$ python -q
>>> import numpy as np
>>> np.set_printoptions(precision=2, suppress=True, linewidth=100, legacy="1.25")
>>> mat = np.loadtxt("sample7.csv", delimiter=",")
>>> print(mat)
[[-1.  1.  2.  0.]
 [-2.  0.  1. -1.]
 [ 1.  3.  4.  2.]
 [ 0.  2.  3.  1.]
 [-1.  1.  2.  0.]]
>>> rk = np.linalg.matrix_rank(mat)
>>> print(rk)
2
>>> null = np.linalg.svd(mat)[2][rk:].T
>>> print(null @ null.T)
[[ 0.3 -0.1  0.2 -0.4]
 [-0.1  0.7 -0.4 -0.2]
 [ 0.2 -0.4  0.3 -0.1]
 [-0.4 -0.2 -0.1  0.7]]
>>> print([int(np.linalg.matrix_rank(np.delete(mat, i, axis=0))) for i in range(5)])
[2, 2, 2, 2, 2]
>>> mat.reshape(5, 5)
Traceback (most recent call last):
  File "<python-input-9>", line 1, in <module>
    mat.reshape(5, 5)
    ~~~~~~~~~~~^^^^^^
ValueError: cannot reshape array of size 20 into shape (5,5)
>>> print(mat.reshape(2, -1))
[[-1.  1.  2.  0. -2.  0.  1. -1.  1.  3.]
 [ 4.  2.  0.  2.  3.  1. -1.  1.  2.  0.]]
>>> print(mat.reshape(-1, 2))
[[-1.  1.]
 [ 2.  0.]
 [-2.  0.]
 [ 1. -1.]
 [ 1.  3.]
 [ 4.  2.]
 [ 0.  2.]
 [ 3.  1.]
 [-1.  1.]
 [ 2.  0.]]
>>> print(mat.ravel(order="F"))
[-1. -2.  1.  0. -1.  1.  0.  3.  2.  1.  2.  1.  4.  3.  2.  0. -1.  2.  1.  0.]
>>> t3 = mat.reshape(5, 2, -1)
>>> print(t3.shape)
(5, 2, 2)
>>> print(t3.transpose(1, 0, 2))
[[[-1.  1.]
  [-2.  0.]
  [ 1.  3.]
  [ 0.  2.]
  [-1.  1.]]

 [[ 2.  0.]
  [ 1. -1.]
  [ 4.  2.]
  [ 3.  1.]
  [ 2.  0.]]]
